% ipython --no-banner

In [1]: import numpy as np

In [2]: np.set_printoptions(precision=1, suppress=True, linewidth=140, legacy="1.25")

In [3]: W0 = np.array([[1, 0, 0, 0, 0, 0, 0, 0],
   ...:     [0, 1, 0, 0, 0, 0, 0, 0],
   ...:     [0, 2, 1, 0, 0, 0, 0, 0],
   ...:     [3, 0, 0, 1, 0, 0, 0, 0],
   ...:     [3, 0, 2, 3, 1, 0, 0, 0],
   ...:     [1, 0, 2, 0, 2, 1, 0, 0],
   ...:     [1, 3, 3, 1, 1, 3, 1, 0],
   ...:     [3, 0, 3, 3, 3, 0, 3, 1]])

In [4]: Uu, sigma, Vt = np.linalg.svd(W0)

In [5]: print(np.argmax(sigma[:-1] / (sigma[1:] + 1e-6)) + 1)
7

In [6]: M2 = Uu[:, :7] @ np.diag(sigma[:7]) @ Vt[:7]

In [7]: print(np.linalg.matrix_rank(W0, rtol=0.05))
6

In [8]: print(np.round(np.abs(W0 - M2).max(), 1))
0.0

In [9]: def softmax(z):
   ...:     e = np.exp(z - z.max(axis=-1, keepdims=True))
   ...:     return e / e.sum(axis=-1, keepdims=True)
   ...: 

In [10]: print(np.round(softmax(10 * W0[6]), 1) + 0)
[0.  0.3 0.3 0.  0.  0.3 0.  0. ]

In [11]: print(np.round(softmax(W0[6]), 1) + 0)
[0.  0.3 0.3 0.  0.  0.3 0.  0. ]

In [12]: scores = W0 @ W0.T / np.sqrt(8)

In [13]: print(np.round(softmax(scores + np.triu(np.full(scores.shape, -np.inf), 1)), 1) + 0)
[[1.  0.  0.  0.  0.  0.  0.  0. ]
 [0.4 0.6 0.  0.  0.  0.  0.  0. ]
 [0.1 0.2 0.7 0.  0.  0.  0.  0. ]
 [0.1 0.  0.  0.9 0.  0.  0.  0. ]
 [0.  0.  0.  0.  1.  0.  0.  0. ]
 [0.  0.  0.  0.  0.4 0.5 0.  0. ]
 [0.  0.  0.  0.  0.  0.  1.  0. ]
 [0.  0.  0.  0.  0.  0.  0.  1. ]]

In [14]: print(np.round(softmax(scores)[6] @ W0, 1) + 0)
[1.1 2.9 3.  1.1 1.1 2.9 1.1 0. ]

In [15]: rng = np.random.default_rng(77)

In [16]: F = np.array([[-3, 2, 1, 3, -1, 3, -1],
    ...:     [-1, -1, -3, -3, 3, -3, -1],
    ...:     [-3, 1, -1, -2, 2, 2, 1],
    ...:     [0, 1, -3, -1, 1, 0, -3],
    ...:     [-3, -2, -2, 0, 3, -2, -2]]) * (rng.random((5, 7)) < 0.3)

In [17]: print(F)
[[ 0  0  1  0  0  0  0]
 [-1  0  0  0  0 -3  0]
 [ 0  0  0 -2  0  2  0]
 [ 0  0 -3 -1  0  0  0]
 [-3  0 -2  0  0 -2  0]]

In [18]: # column 4 repeats column 1

In [19]: M2 = F + rng.integers(-2, 3, (5, 4)) @ rng.integers(-2, 3, (4, 7))

In [20]: print(M2)
[[ 2 -1 -7 -3  0  0 -7]
 [-6 -2  0  4  0 -2 -6]
 [-6  1  2 -2 -1  5 -1]
 [ 5  4 -3 -8 -1  0  8]
 [-4  5  2  2 -7 -4 -1]]

In [21]: print(np.abs(M2 - F).sum(axis=1))
[21 18 14 25 22]

In [22]: print(M2 - F)
[[ 2 -1 -8 -3  0  0 -7]
 [-5 -2  0  4  0  1 -6]
 [-6  1  2  0 -1  3 -1]
 [ 5  4  0 -7 -1  0  8]
 [-1  5  4  2 -7 -2 -1]]

In [23]: print(np.round(np.linalg.svd(M2 - F, compute_uv=False), 1) + 0)
[15.9 12.7  8.4  5.7  0. ]

In [24]: r0, r1 = M2[4], M2[1]

In [25]: print(r0 @ r0)
115

In [26]: p = (r0 @ r1) / (r0 @ r0) * r0

In [27]: print(round(float(np.linalg.norm(r0 + r1) ** 2 + np.linalg.norm(r0 - r1) ** 2), 1))
422.0

In [28]: print(np.linalg.matrix_rank(np.outer(r0, r1)))
1

In [29]: vec = np.array([2, -3, 3, 0, 1, -1, -3])

In [30]: print(np.einsum("ij,j->i", F, vec))
[  3   1  -2  -9 -10]

In [31]: print(np.linalg.norm(F @ vec) <= np.linalg.norm(F, 2) * np.linalg.norm(vec) + 1e-9)
True

In [32]: print(F @ np.eye(7)[6])
[0. 0. 0. 0. 0.]

In [33]: print((F @ vec).argmax())
0

In [34]: Uu, sigma, Vt = np.linalg.svd(F)

In [35]: print(np.argmax(sigma[:-1] / (sigma[1:] + 1e-6)) + 1)
4

In [36]: M2 = Uu[:, :4] @ np.diag(sigma[:4]) @ Vt[:4]

In [37]: print(np.linalg.matrix_rank(F, rtol=0.05))
4

In [38]: print(np.round(np.linalg.norm(F - M2) / np.linalg.norm(F), 1))
0.0

In [39]: print(round(np.linalg.norm(F - M2, 2), 1), round(sigma[4], 1))
0.0 0.0

In [40]: print(M2.round(1) + 0)
[[ 0.  0.  1.  0.  0.  0.  0.]
 [-1.  0.  0.  0.  0. -3.  0.]
 [ 0.  0.  0. -2.  0.  2.  0.]
 [ 0.  0. -3. -1.  0.  0.  0.]
 [-3.  0. -2.  0.  0. -2.  0.]]

In [41]: print(np.prod(np.diag(W0)), np.round(np.linalg.det(W0), 1))
1 1.0

In [42]: print(np.linalg.matrix_rank(W0 - W0[0, 0] * np.eye(8)))
6

In [43]: data = np.vander(np.arange(4) - 3, 4, increasing=True)

In [44]: print(data)
[[  1  -3   9 -27]
 [  1  -2   4  -8]
 [  1  -1   1  -1]
 [  1   0   0   0]]

In [45]: # row 0 dominates

In [46]: print(np.linalg.eigvals(data))
[ 0.2+4.6j  0.2-4.6j -0.2+0.7j -0.2-0.7j]

In [47]: print(round(np.linalg.det(2 * data), 1), round(float(np.linalg.det(data)), 1))
192.0 12.0

In [48]: print(np.einsum("ii->", data))
0

In [49]: print(np.round(np.poly(data), 1) + 0)
[ 1.  0. 22. 10. 12.]

In [50]: print(round(np.abs(np.linalg.eigvals(data)).max(), 1))
4.7

In [51]: print(np.allclose(data, data.T))
False

In [52]: print((data - data.T) / 2)
[[  0.   -2.    4.  -14. ]
 [  2.    0.    2.5  -4. ]
 [ -4.   -2.5   0.   -0.5]
 [ 14.    4.    0.5   0. ]]

In [53]: print(np.trace(data))
0

In [54]: print(np.sort(np.abs(np.linalg.eigvals(data))))
[0.7 0.7 4.7 4.7]

In [55]: print(data @ data)
[[-20  -6   6 -12]
 [ -5  -3   5 -15]
 [  0  -2   6 -20]
 [  1  -3   9 -27]]

In [56]: print(np.linalg.matrix_power(data, 3))
[[ -32   66 -198  582]
 [ -18   16  -52  154]
 [ -16   -2   -2   10]
 [ -20   -6    6  -12]]

In [57]: print(np.allclose(data @ data.T, data.T @ data))
False

In [58]: print(data.ravel(order="F"))
[  1   1   1   1  -3  -2  -1   0   9   4   1   0 -27  -8  -1   0]

In [59]: print(data.reshape(2, -1))
[[  1  -3   9 -27   1  -2   4  -8]
 [  1  -1   1  -1   1   0   0   0]]

In [60]: print(data.reshape(-1, 2))
[[  1  -3]
 [  9 -27]
 [  1  -2]
 [  4  -8]
 [  1  -1]
 [  1  -1]
 [  1   0]
 [  0   0]]

In [61]: blk = data.reshape(4, 2, -1)

In [62]: print(blk[:, 0])
[[ 1 -3]
 [ 1 -2]
 [ 1 -1]
 [ 1  0]]

In [63]: E = np.load("out1.npy")

In [64]: print(E)
[[-0.7  1.5  0.6 -0.5]
 [ 0.   1.   1.8 -1.1]
 [ 1.   1.  -1.2 -0.4]
 [-1.1 -0.2 -0.4 -0.3]
 [ 0.6  0.6  1.  -0.6]]

In [65]: vec = np.array([2, 8, 2, -2])

In [66]: target = E @ vec

In [67]: beta, lr = np.zeros(4), 1 / np.linalg.norm(E, 2) ** 2

In [68]: for i in range(40):
    ...:     beta -= lr * E.T @ (E @ beta - target)
    ...:     if i % 10 == 0: print(i, round(np.linalg.norm(E @ beta - target), 1))
    ...: 
0 6.0
10 0.8
20 0.5
30 0.4

In [69]: print(beta)
[ 2.   7.8  1.9 -2.4]

In [70]: ang = np.radians(36)

In [71]: R = np.eye(4)

In [72]: R[3, 3] = R[0, 0] = np.cos(ang)

In [73]: R[3, 0], R[0, 3] = -np.sin(ang), np.sin(ang)

In [74]: print(R)
[[ 0.8  0.   0.   0.6]
 [ 0.   1.   0.   0. ]
 [ 0.   0.   1.   0. ]
 [-0.6  0.   0.   0.8]]

In [75]: M2 = E @ R.T

In [76]: print(round(np.linalg.det(R), 1), round(float(np.trace(R)), 1))
1.0 3.6

In [77]: print(np.linalg.svd(E, compute_uv=False), np.linalg.svd(M2, compute_uv=False))
[3.  2.  1.5 0.6] [3.  2.  1.5 0.6]

In [78]: print(np.allclose(np.linalg.norm(E, axis=1), np.linalg.norm(M2, axis=1)))
True

In [79]: print(np.round(R.T @ R, 1) + 0)
[[1. 0. 0. 0.]
 [0. 1. 0. 0.]
 [0. 0. 1. 0.]
 [0. 0. 0. 1.]]

In [80]: print(np.linalg.pinv(R))
[[ 0.8  0.   0.  -0.6]
 [ 0.   1.   0.   0. ]
 [ 0.   0.   1.   0. ]
 [ 0.6  0.   0.   0.8]]

In [81]: print(R[:, 0] @ R[:, 1])
0.0

In [82]: idx = rng.permutation(4)

In [83]: M2 = E[:, idx] * rng.choice([-1, 1], 4)

In [84]: print(M2)
[[-0.7  0.5  0.6  1.5]
 [ 0.   1.1  1.8  1. ]
 [ 1.   0.4 -1.2  1. ]
 [-1.1  0.3 -0.4 -0.2]
 [ 0.6  0.6  1.   0.6]]

In [85]: Uu, _, Vt = np.linalg.svd(E.T @ M2)

In [86]: print(idx)
[0 3 2 1]

In [87]: vec = np.array([3, 2, 0, 0])

In [88]: target = M2 @ vec

In [89]: print(target)
[-1.1  2.2  3.8 -2.7  3. ]

In [90]: print(np.round(np.linalg.pinv(M2) @ M2, 1) + 0)
[[1. 0. 0. 0.]
 [0. 1. 0. 0.]
 [0. 0. 1. 0.]
 [0. 0. 0. 1.]]

In [91]: target = target + 0.1 * rng.normal(size=5)

In [92]: print(target)
[-0.7  2.1  3.9 -2.7  3. ]

In [93]: beta, *_ = np.linalg.lstsq(M2, target)

In [94]: print(beta.round(1) + 0)
[2.9 1.8 0.  0.3]

In [95]: print([round(float(np.linalg.norm(np.linalg.solve(M2.T @ M2 + lam * np.eye(4), M2.T @ target))), 2) for lam in (0, 1, 10, 100)])
[3.42, 2.4, 0.85, 0.12]

In [96]: print(np.round(M2.T @ (target - M2 @ beta), 1) + 0)
[0. 0. 0. 0.]

In [97]: feats = np.load("layer7.npy")

In [98]: print(feats)
[[-0.5 -0.3 -0.1]
 [ 0.  -0.7 -0.5]
 [ 2.6 -0.4 -0.1]
 [-0.2 -0.5 -1. ]
 [ 0.7  1.3 -0.2]
 [-0.8  0.2 -0.2]
 [ 0.6  0.7  2.8]]

In [99]: M2 = np.c_[feats[:, :1] @ np.array([[-5]]), np.array([-1, 0, -2, -2, -3, 0, -1])]

In [100]: print(M2)
[[  2.5  -1. ]
 [  0.    0. ]
 [-13.   -2. ]
 [  1.   -2. ]
 [ -3.5  -3. ]
 [  4.    0. ]
 [ -3.   -1. ]]

In [101]: print(np.linalg.matrix_rank(M2))
2

In [102]: print(np.round(np.linalg.norm(M2 - feats @ np.linalg.lstsq(feats, M2)[0], axis=0), 1) + 0)
[0.  3.2]

In [103]: print(np.linalg.norm(np.linalg.qr(feats)[0].T @ M2, axis=0) ** 2 / ((M2 ** 2).sum(axis=0) + 1e-12))
[1.  0.5]

In [104]: print(np.linalg.matrix_rank(np.c_[feats, M2]))
4

In [105]: q, R = np.linalg.qr(feats)

In [106]: print(np.allclose(R.T @ R, feats.T @ feats))
True

In [107]: print(R)
[[2.9 0.1 0.6]
 [0.  1.8 1.4]
 [0.  0.  2.6]]

In [108]: print(np.trace(q @ q.T))
3.0

In [109]: print(round(abs(R[0, 0]), 1), round(np.linalg.norm(feats[:, 0]), 1))
2.9 2.9

In [110]: print(q.round(1) + 0)
[[-0.2 -0.2  0.1]
 [ 0.  -0.4  0. ]
 [ 0.9 -0.3 -0.1]
 [-0.1 -0.3 -0.2]
 [ 0.2  0.7 -0.5]
 [-0.3  0.1 -0.1]
 [ 0.2  0.4  0.8]]
